% ipython --no-banner

In [1]: import numpy as np

In [2]: import numpy.linalg as la

In [3]: np.set_printoptions(suppress=True, linewidth=200)

In [4]: def tidy(a):
   ...:     return np.round(a, 2) + 0
   ...: 

In [5]: K = np.load("arr.npy")

In [6]: print(K)
[[9 8 4 3 4]
 [0 7 0 6 8]
 [0 0 7 1 2]
 [0 0 0 5 5]
 [0 0 0 0 0]]

In [7]: # triangular, det is the product of the diagonal

In [8]: rk = la.matrix_rank(K)

In [9]: print(rk)
4

In [10]: null = la.svd(K)[2][rk:].T

In [11]: print(np.allclose(K @ null, 0))
True

In [12]: print([int(la.matrix_rank(K[:, :j + 1])) for j in range(5)])
[1, 2, 3, 4, 4]

In [13]: U, sig, Vt = la.svd(K)

In [14]: V = Vt[:(sig > 1e-8).sum()]

In [15]: rng = np.random.default_rng(59)

In [16]: x0 = K[3] + -1 * K[2] + rng.integers(2) * np.eye(5)[1]

In [17]: print(x0)
[ 0.  1. -7.  4.  3.]

In [18]: print(la.matrix_rank(np.vstack([K, x0])))
5

In [19]: print(tidy(np.diag(V.T @ V)))
[0.98 0.96 0.99 0.53 0.53]

In [20]: z = rng.permutation(5)

In [21]: print(z)
[2 3 4 1 0]

In [22]: out = K[z][:, z]

In [23]: print(np.diag(out))
[7 5 0 7 9]

In [24]: print(np.trace(out))
28

In [25]: print(tidy(la.det(out)), tidy(la.det(K[z])))
0.0 0.0

In [26]: print(out)
[[7 1 2 0 0]
 [0 5 5 0 0]
 [0 0 0 0 0]
 [0 6 8 7 0]
 [4 3 4 8 9]]

In [27]: print(tidy(np.sort(np.abs(la.eigvals(out)))))
[0. 5. 7. 7. 9.]

In [28]: print(np.argsort(-la.norm(K, axis=0).round(6), kind="stable")[:3])
[1 4 0]

In [29]: print([round(float(x), 2) for x in la.svd(K, compute_uv=False)[:3]])
[17.46, 8.91, 6.72]

In [30]: print(la.cond(K) > 100)
True

In [31]: data = np.array([[0, -4, 5, 2, -1, -2],
    ...:     [4, 0, 1, 0, -1, 1],
    ...:     [-5, -1, 0, 4, 3, -4],
    ...:     [-2, 0, -4, 0, -2, -5],
    ...:     [1, 1, -3, 2, 0, 0],
    ...:     [2, -1, 4, 5, 0, 0]])

In [32]: # skew-symmetric

In [33]: W1 = np.array([[2, 2, 0, 0, 3],
    ...:     [3, 3, 2, 3, 2],
    ...:     [2, 3, 2, 2, 0],
    ...:     [2, 1, 1, 2, 2],
    ...:     [1, 1, 0, 2, 1],
    ...:     [1, 3, 2, 3, 0]])

In [34]: beta = np.array([-2, 2, -2, 0, 0])

In [35]: act = np.maximum(data @ W1 + beta, 0)

In [36]: print(act)
[[ 0  0  0  0  0]
 [ 8 15  2  3 11]
 [ 0  0  0  0  0]
 [ 0  0  0  0  0]
 [ 1  0  0  1  9]
 [17 20  9 15 14]]

In [37]: print(la.matrix_rank(act))
3

In [38]: C = np.array([[9, 6, 0], [9, 3, 6], [0, 3, 3], [0, 8, 6], [9, 5, 4]])

In [39]: print(act @ C)
[[  0   0   0]
 [306 178 158]
 [  0   0   0]
 [  0   0   0]
 [ 90  59  42]
 [459 379 293]]

In [40]: x0 = np.array([-3, 3, -2, 1, -1, -2])

In [41]: print(tidy(la.eigvals(data).real))
[0. 0. 0. 0. 0. 0.]

In [42]: print(tidy(la.det(data)))
2304.0

In [43]: print(tidy(la.svd(data, compute_uv=False)))
[9.87 9.87 4.96 4.96 0.98 0.98]

In [44]: Q = la.solve(np.eye(6) - data, np.eye(6) + data)

In [45]: print(tidy(la.det(Q)))
1.0

In [46]: print(tidy(Q @ Q.T))
[[1. 0. 0. 0. 0. 0.]
 [0. 1. 0. 0. 0. 0.]
 [0. 0. 1. 0. 0. 0.]
 [0. 0. 0. 1. 0. 0.]
 [0. 0. 0. 0. 1. 0.]
 [0. 0. 0. 0. 0. 1.]]

In [47]: out = data ** -1
---------------------------------------------------------------------------
ValueError                                Traceback (most recent call last)
Cell In[47], line 1
----> 1 out = data ** -1

ValueError: Integers to negative integer powers are not allowed.

In [48]: out = la.invert(data)
---------------------------------------------------------------------------
AttributeError                            Traceback (most recent call last)
Cell In[48], line 1
----> 1 out = la.invert(data)

AttributeError: module 'numpy.linalg' has no attribute 'invert'

In [49]: out = la.inv(data)

In [50]: print(tidy(la.slogdet(data)[0]))
1.0

In [51]: print((np.abs(out) > 1e-9).astype(int))
[[0 1 1 1 1 1]
 [1 0 1 1 1 1]
 [1 1 0 1 1 1]
 [1 1 1 0 1 1]
 [1 1 1 1 0 1]
 [1 1 1 1 1 0]]

In [52]: print(tidy(la.inv(out)))
[[ 0. -4.  5.  2. -1. -2.]
 [ 4.  0.  1.  0. -1.  1.]
 [-5. -1.  0.  4.  3. -4.]
 [-2.  0. -4.  0. -2. -5.]
 [ 1.  1. -3.  2.  0.  0.]
 [ 2. -1.  4.  5.  0.  0.]]

In [53]: print(tidy(la.det(data) * out))
[[    0.  1104.   336.   -48.    48.  -288.]
 [-1104.     0.   -48.   480. -1200.   960.]
 [ -336.    48.     0.   144.  -864.   480.]
 [   48.  -480.  -144.     0.   432.   384.]
 [  -48.  1200.   864.  -432.     0.  -672.]
 [  288.  -960.  -480.  -384.   672.     0.]]

In [54]: print(np.allclose(out, data.T))
False

In [55]: out = data + rng.integers(-2, 3, (6, 4)) @ rng.integers(-2, 3, (4, 6))

In [56]: print(out)
[[ -7   2   8   6  -2  -2]
 [ 10   0  13   0  -3   3]
 [-15  11   0   8   5   2]
 [-13  11  -5   5   1   0]
 [  1   4  -3   1   0   3]
 [ -2  -1   7  11   5   0]]

In [57]: print(tidy(la.svd(out - data, compute_uv=False)))
[26.98 13.62  8.39  4.71  0.    0.  ]

In [58]: print(out - data)
[[ -7   6   3   4  -1   0]
 [  6   0  12   0  -2   2]
 [-10  12   0   4   2   6]
 [-11  11  -1   5   3   5]
 [  0   3   0  -1   0   3]
 [ -4   0   3   6   5   0]]

In [59]: th = np.radians(111)

In [60]: Rm = np.eye(6)

In [61]: Rm[2, 2] = Rm[1, 1] = np.cos(th)

In [62]: Rm[2, 1], Rm[1, 2] = -np.sin(th), np.sin(th)

In [63]: print(tidy(Rm))
[[ 1.    0.    0.    0.    0.    0.  ]
 [ 0.   -0.36  0.93  0.    0.    0.  ]
 [ 0.   -0.93 -0.36  0.    0.    0.  ]
 [ 0.    0.    0.    1.    0.    0.  ]
 [ 0.    0.    0.    0.    1.    0.  ]
 [ 0.    0.    0.    0.    0.    1.  ]]

In [64]: out = data @ Rm.T

In [65]: print(np.allclose(la.norm(data, axis=1), la.norm(out, axis=1)))
True

In [66]: print(tidy(la.det(Rm)), tidy(np.trace(Rm)))
1.0 3.28

In [67]: arr = np.load("block14.npy")

In [68]: print(arr)
[[2 0 1 5 4 0 1]
 [0 6 6 1 0 4 3]
 [1 6 6 3 2 3 4]
 [5 1 3 4 2 4 3]
 [4 0 2 2 4 0 0]
 [0 4 3 4 0 2 3]
 [1 3 4 3 0 3 2]]

In [69]: # symmetric, so the eigenvalues are real

In [70]: vals, V = la.eigh(arr)

In [71]: x0 = np.array([-2, 4, -4, 3, -3, -1, 4])

In [72]: print(tidy(x0 @ arr @ x0 / (x0 @ x0)), tidy(vals[0]), tidy(vals[-1]))
0.7 -3.97 19.09

In [73]: print(x0 @ arr @ x0)
50

In [74]: print(np.allclose(arr @ arr.T, arr.T @ arr))
True

In [75]: print(np.trace(arr))
26

In [76]: print(tidy(np.sort(np.abs(la.eigvals(arr)))))
[ 0.28  0.81  1.25  3.55  3.97  9.1  19.09]

In [77]: assert arr == arr.T
---------------------------------------------------------------------------
ValueError                                Traceback (most recent call last)
Cell In[77], line 1
----> 1 assert arr == arr.T

ValueError: The truth value of an array with more than one element is ambiguous. Use a.any() or a.all()

In [78]: out = la.inv(arr)

In [79]: print(np.allclose(out, arr.T))
False

In [80]: print((np.abs(out) > 1e-9).astype(int))
[[1 0 1 1 1 1 1]
 [0 1 1 0 1 1 1]
 [1 1 1 1 1 1 1]
 [1 0 1 1 1 1 1]
 [1 1 1 1 1 1 1]
 [1 1 1 1 1 1 1]
 [1 1 1 1 1 1 1]]

In [81]: print(tidy(la.cond(arr)))
68.11

In [82]: print(tidy(la.slogdet(arr)[0]))
-1.0

In [83]: print(tidy(la.inv(out)))
[[2. 0. 1. 5. 4. 0. 1.]
 [0. 6. 6. 1. 0. 4. 3.]
 [1. 6. 6. 3. 2. 3. 4.]
 [5. 1. 3. 4. 2. 4. 3.]
 [4. 0. 2. 2. 4. 0. 0.]
 [0. 4. 3. 4. 0. 2. 3.]
 [1. 3. 4. 3. 0. 3. 2.]]

In [84]: print(tidy(arr @ out))
[[1. 0. 0. 0. 0. 0. 0.]
 [0. 1. 0. 0. 0. 0. 0.]
 [0. 0. 1. 0. 0. 0. 0.]
 [0. 0. 0. 1. 0. 0. 0.]
 [0. 0. 0. 0. 1. 0. 0.]
 [0. 0. 0. 0. 0. 1. 0.]
 [0. 0. 0. 0. 0. 0. 1.]]

In [85]: print(tidy(la.det(arr) * out))
[[ 248.    0.  156.  -60. -296. -324.  140.]
 [   0. -692.  692.    0. -346. -692.  692.]
 [ 156.  692. -672.  152.  104.  544. -816.]
 [ -60.    0.  152.   48.  -40. -156. -112.]
 [-296. -346.  104.  -40.   91.  130.  324.]
 [-324. -692.  544. -156.  130.  -12.  364.]
 [ 140.  692. -816. -112.  324.  364. -200.]]

In [86]: x0 = np.array([-1, 0, -1, 0, -1, 0, 1])

In [87]: target = arr @ x0

In [88]: print(target)
[ -6  -3  -5  -7 -10   0  -3]

In [89]: print(tidy(la.solve(arr, target)))
[-1.  0. -1.  0. -1.  0.  1.]

In [90]: print(tidy(la.solve(arr, 3 * target)))
[-3.  0. -3.  0. -3.  0.  3.]

In [91]: cov = arr.T @ arr

In [92]: print(la.matrix_rank(cov))
7

In [93]: feats = np.tanh(np.array([[0.1, -1.1],
    ...:     [0.2, -1.7],
    ...:     [0.5, 0.3],
    ...:     [0.8, -1.5],
    ...:     [-0.5, -1.4],
    ...:     [0.2, 0.3],
    ...:     [0.7, 1.4],
    ...:     [0.8, 0.6],
    ...:     [-0.9, -0.3],
    ...:     [-0.2, 0.2],
    ...:     [0.1, 0.3],
    ...:     [1.0, 1.5],
    ...:     [1.2, 0.0],
    ...:     [1.3, -0.7],
    ...:     [1.3, -0.2],
    ...:     [-0.2, 0.0],
    ...:     [0.3, -0.2],
    ...:     [-0.1, 1.6],
    ...:     [0.1, 1.2],
    ...:     [0.2, -1.7],
    ...:     [0.2, 2.1],
    ...:     [-1.8, -0.6],
    ...:     [-0.1, 2.8],
    ...:     [0.0, -0.1],
    ...:     [-0.5, -0.9],
    ...:     [0.9, 1.0],
    ...:     [1.2, -1.0],
    ...:     [1.1, -0.9],
    ...:     [0.8, 0.6]]) @ np.array([[1.1, 1.0, -0.2, -0.1, 1.6], [2.2, 0.6, -0.3, -0.4, 0.9]]))

In [94]: print(tidy(feats))
[[-0.98 -0.51  0.3   0.41 -0.68]
 [-1.   -0.68  0.44  0.58 -0.84]
 [ 0.84  0.59 -0.19 -0.17  0.79]
 [-0.98 -0.1   0.28  0.48 -0.07]
 [-1.   -0.87  0.48  0.54 -0.97]
 [ 0.71  0.36 -0.13 -0.14  0.53]
 [ 1.    0.91 -0.51 -0.56  0.98]
 [ 0.98  0.82 -0.33 -0.31  0.95]
 [-0.93 -0.79  0.26  0.21 -0.94]
 [ 0.22 -0.08 -0.02 -0.06 -0.14]
 [ 0.65  0.27 -0.11 -0.13  0.41]
 [ 1.    0.96 -0.57 -0.6   0.99]
 [ 0.87  0.83 -0.24 -0.12  0.96]
 [-0.11  0.71 -0.05  0.15  0.9 ]
 [ 0.76  0.83 -0.2  -0.05  0.96]
 [-0.22 -0.2   0.04  0.02 -0.31]
 [-0.11  0.18  0.    0.05  0.29]
 [ 1.    0.7  -0.43 -0.56  0.86]
 [ 0.99  0.68 -0.36 -0.45  0.85]
 [-1.   -0.68  0.44  0.58 -0.84]
 [ 1.    0.9  -0.58 -0.7   0.98]
 [-1.   -0.97  0.49  0.4  -1.  ]
 [ 1.    0.92 -0.68 -0.8   0.98]
 [-0.22 -0.06  0.03  0.04 -0.09]
 [-0.99 -0.78  0.35  0.39 -0.92]
 [ 1.    0.91 -0.45 -0.45  0.98]
 [-0.71  0.54  0.06  0.27  0.77]
 [-0.65  0.51  0.05  0.24  0.74]
 [ 0.98  0.82 -0.33 -0.31  0.95]]

In [95]: out = np.array([[3, -3, 4],
    ...:     [-1, 3, -3],
    ...:     [-5, -1, -5],
    ...:     [2, -1, 3],
    ...:     [5, 4, -1],
    ...:     [2, 0, -2],
    ...:     [2, -2, -4]])

In [96]: print(np.vstack([arr, out.T]).shape)
(10, 7)

In [97]: print(np.einsum("ik,kj->ij", arr, out))
[[ 33   2  10]
 [-20   5 -65]
 [ -3   6 -59]
 [ 31 -17  -8]
 [ 26   0   8]
 [ -1  -1 -31]
 [ -4  -5 -30]]

In [98]: print(np.einsum("ij,ij->i", arr, arr))
[ 47  98 111  80  40  54  48]

In [99]: print(la.matrix_rank(arr @ out))
3

In [100]: print(la.matrix_rank(np.vstack([arr, out.T])))
7

In [101]: x0 = np.array([-3, -3, 3, 3, -3, -1, -3])

In [102]: target = arr @ x0

In [103]: beta, lr = np.zeros(7), 1 / la.norm(arr, 2) ** 2

In [104]: for i in range(8):
     ...:     beta -= lr * arr.T @ (arr @ beta - target)
     ...:     if i % 2 == 0: print(i, round(la.norm(arr @ beta - target), 2))
     ...: 
0 13.92
2 12.5
4 11.6
6 10.93

In [105]: print(tidy(la.cond(arr)))
68.11

In [106]: vals, V = la.eigvalsh(arr)
---------------------------------------------------------------------------
ValueError                                Traceback (most recent call last)
Cell In[106], line 1
----> 1 vals, V = la.eigvalsh(arr)

ValueError: too many values to unpack (expected 2)

In [107]: vals, V = la.eigh(arr)

In [108]: print(tidy(la.svd(arr, compute_uv=False)))
[19.09  9.1   3.97  3.55  1.25  0.81  0.28]

In [109]: print((vals > 1e-8).sum(), (vals < -1e-8).sum())
4 3

In [110]: print(tidy(np.abs(V[:, -1])))
[0.21 0.47 0.54 0.4  0.18 0.36 0.35]

In [111]: print(vals.sum(), np.trace(arr))
26.0 26

In [112]: print(tidy(la.eigvalsh(arr + 5 * np.eye(7))))
[ 1.03  3.75  4.19  5.28  8.55 14.1  24.09]

In [113]: print(np.abs(V[:, -1]).round(6).argmax())
2

In [114]: print(tidy(la.eigvalsh(arr).min()))
-3.97

In [115]: X = np.loadtxt("data.csv", delimiter=",")

In [116]: print(tidy(X))
[[0.13 0.27 0.13 0.13 0.07 0.   0.27]
 [0.   0.32 0.05 0.05 0.21 0.26 0.11]
 [0.2  0.16 0.12 0.2  0.12 0.2  0.  ]
 [0.18 0.14 0.14 0.14 0.14 0.18 0.07]
 [0.   0.05 0.21 0.21 0.16 0.16 0.21]
 [0.16 0.09 0.16 0.12 0.16 0.19 0.12]
 [0.09 0.22 0.17 0.09 0.04 0.22 0.17]]

In [117]: z = rng.permutation(7)

In [118]: out = X[:, z] * rng.choice([-1, 1], 7)

In [119]: print(tidy(out))
[[ 0.27 -0.07  0.27  0.   -0.13 -0.13 -0.13]
 [ 0.32 -0.21  0.11  0.26  0.   -0.05 -0.05]
 [ 0.16 -0.12  0.    0.2  -0.2  -0.12 -0.2 ]
 [ 0.14 -0.14  0.07  0.18 -0.18 -0.14 -0.14]
 [ 0.05 -0.16  0.21  0.16  0.   -0.21 -0.21]
 [ 0.09 -0.16  0.12  0.19 -0.16 -0.16 -0.12]
 [ 0.22 -0.04  0.17  0.22 -0.09 -0.17 -0.09]]

In [120]: U, _, Vt = la.svd(X.T @ out)

In [121]: print(tidy(la.lstsq(X, out)[0]))
[[ 0.  0.  0.  0. -1.  0.  0.]
 [ 1.  0.  0.  0.  0.  0.  0.]
 [ 0.  0.  0.  0.  0. -1.  0.]
 [ 0.  0.  0.  0.  0.  0. -1.]
 [ 0. -1.  0.  0.  0.  0.  0.]
 [ 0.  0.  0.  1.  0.  0.  0.]
 [ 0.  0.  1.  0.  0.  0.  0.]]
